% python3 -q
>>> import numpy as np
>>> np.set_printoptions(precision=1, suppress=True, linewidth=140, floatmode="fixed")
>>> W0 = np.array([[-3, -2, -1, 0], [1, 2, 3, 4], [5, 6, 7, 8], [9, 10, 11, 12]])
>>> np.diff(W0, axis=0)
array([[4, 4, 4, 4],
       [4, 4, 4, 4],
       [4, 4, 4, 4]])
>>> W0.shape
(4, 4)
>>> print(np.round(np.linalg.svd(W0, compute_uv=False), 1) + 0)
[25.6  3.1  0.0  0.0]
>>> np.abs(W0).max()
np.int64(12)
>>> np.linalg.matrix_rank(W0)
np.int64(2)
>>> W0 - W0[0]
array([[ 0,  0,  0,  0],
       [ 4,  4,  4,  4],
       [ 8,  8,  8,  8],
       [12, 12, 12, 12]])
>>> W0.sum(axis=1)
array([-6, 10, 26, 42])
>>> x = np.array([3, 3, 3, 3])
>>> print((W0 @ x).argmax())
3
>>> W0 @ np.ones(4)
array([-6.0, 10.0, 26.0, 42.0])
>>> np.einsum("ij,j->i", W0, x)
array([-18,  30,  78, 126])
>>> W0 @ (2 * x)
array([-36,  60, 156, 252])
>>> print(W0 @ np.eye(4)[0])
[-3.0  1.0  5.0  9.0]
>>> print(np.linalg.matrix_rank(W0, rtol=0.1))
2
>>> np.linalg.cond(W0) > 100
np.True_
>>> T = np.stack([W0, 2 * W0, W0[::-1]])
>>> np.linalg.matrix_rank(T)
array([2, 2, 2])
>>> np.round(np.linalg.det(T), 1) + 0
array([0.0, 0.0, 0.0])
>>> np.einsum("bij,cij->bc", T, T)
array([[ 664, 1328,   24],
       [1328, 2656,   48],
       [  24,   48,  664]])
>>> print(T.sum(axis=0))
[[ 0  4  8 12]
 [ 8 12 16 20]
 [16 20 24 28]
 [24 28 32 36]]
>>> print(T.shape)
(3, 4, 4)
>>> data = np.load("case13.npy")
>>> data.round(1) + 0
array([[-0.3, -0.4, -0.8, -0.2, -0.1],
       [ 0.9,  0.0, -0.4,  0.3,  0.0],
       [-0.3,  0.2, -0.2,  0.9,  0.3],
       [ 0.0, -0.2,  0.0, -0.3,  0.9],
       [ 0.0, -0.9,  0.3,  0.3, -0.1]])
>>> print(round(float(np.linalg.norm(data) ** 2 / np.linalg.norm(data, 2) ** 2), 1))
5.0
>>> round(np.linalg.norm(data, 2), 1)
np.float64(1.0)
>>> np.linalg.norm(data, axis=0)
array([1.0, 1.0, 1.0, 1.0, 1.0])
>>> np.linalg.norm(data, axis=1).argmax()
np.int64(0)
>>> print(np.round(data @ data.T, 1) + 0)
[[1.0 0.0 0.0 0.0 0.0]
 [0.0 1.0 0.0 0.0 0.0]
 [0.0 0.0 1.0 0.0 0.0]
 [0.0 0.0 0.0 1.0 0.0]
 [0.0 0.0 0.0 0.0 1.0]]
>>> np.linalg.svd(data, compute_uv=False)
array([1.0, 1.0, 1.0, 1.0, 1.0])
>>> np.linalg.norm(data, axis=0)
array([1.0, 1.0, 1.0, 1.0, 1.0])
>>> np.round(data.T @ data, 1) + 0
array([[1.0, 0.0, 0.0, 0.0, 0.0],
       [0.0, 1.0, 0.0, 0.0, 0.0],
       [0.0, 0.0, 1.0, 0.0, 0.0],
       [0.0, 0.0, 0.0, 1.0, 0.0],
       [0.0, 0.0, 0.0, 0.0, 1.0]])
>>> np.round(np.linalg.pinv(data), 1) + 0
array([[-0.3,  0.9, -0.3,  0.0,  0.0],
       [-0.4,  0.0,  0.2, -0.2, -0.9],
       [-0.8, -0.4, -0.2,  0.0,  0.3],
       [-0.2,  0.3,  0.9, -0.3,  0.3],
       [-0.1,  0.0,  0.3,  0.9, -0.1]])
>>> basis = np.array([[-6, 2, -5], [8, -8, -6], [5, 6, 0]])
>>> rng = np.random.default_rng(90444)
>>> M = (rng.random((29, 3)) < 0.25) @ basis
>>> M
array([[ 0,  0,  0],
       [ 0,  0,  0],
       [ 0,  0,  0],
       [ 8, -8, -6],
       [ 5,  6,  0],
       [ 8, -8, -6],
       [ 5,  6,  0],
       [ 0,  0,  0],
       [-6,  2, -5],
       [13, -2, -6],
       [-1,  8, -5],
       [ 0,  0,  0],
       [ 0,  0,  0],
       [ 0,  0,  0],
       [ 0,  0,  0],
       [-1,  8, -5],
       [ 8, -8, -6],
       [ 0,  0,  0],
       [-6,  2, -5],
       [ 8, -8, -6],
       [ 0,  0,  0],
       [ 0,  0,  0],
       [ 0,  0,  0],
       [ 5,  6,  0],
       [ 5,  6,  0],
       [ 0,  0,  0],
       [ 8, -8, -6],
       [ 5,  6,  0],
       [-6,  2, -5]])
>>> # rows 0 and 1 are equal
>>> out = np.c_[M[:, :1] @ np.array([[1]]), np.array([2, 3, 0, 2, 3, 2, 3, 2, 1, 3, 3, 0, 0, 0, 3, 1, 1, 0, 1, 2, 1, 2, 3, 2, 3, 1, 3, 3, 3])]
>>> out
array([[ 0,  2],
       [ 0,  3],
       [ 0,  0],
       [ 8,  2],
       [ 5,  3],
       [ 8,  2],
       [ 5,  3],
       [ 0,  2],
       [-6,  1],
       [13,  3],
       [-1,  3],
       [ 0,  0],
       [ 0,  0],
       [ 0,  0],
       [ 0,  3],
       [-1,  1],
       [ 8,  1],
       [ 0,  0],
       [-6,  1],
       [ 8,  2],
       [ 0,  1],
       [ 0,  2],
       [ 0,  3],
       [ 5,  2],
       [ 5,  3],
       [ 0,  1],
       [ 8,  3],
       [ 5,  3],
       [-6,  3]])
>>> print(np.linalg.matrix_rank(np.c_[M, out]))
4
>>> np.linalg.matrix_rank(out)
np.int64(2)
>>> print(np.round(np.linalg.norm(out - M @ np.linalg.lstsq(M, out)[0], axis=0), 1) + 0)
[0.0 7.5]
>>> E = np.loadtxt("arr.csv", delimiter=",")
>>> E.round(1) + 0
array([[ 0.5,  1.3, -1.0,  0.2, -0.2],
       [ 0.3,  0.9, -0.7,  0.1, -0.1],
       [-0.2, -0.4,  0.3,  0.0,  0.0],
       [-0.2, -0.6,  0.4, -0.1,  0.1]])
>>> # null space of dimension 4
>>> np.abs(np.diag(np.linalg.qr(E)[1])) > 1e-9
array([ True, False, False, False])
>>> print(np.linalg.lstsq(E[:-1].T, E[-1])[2])
1
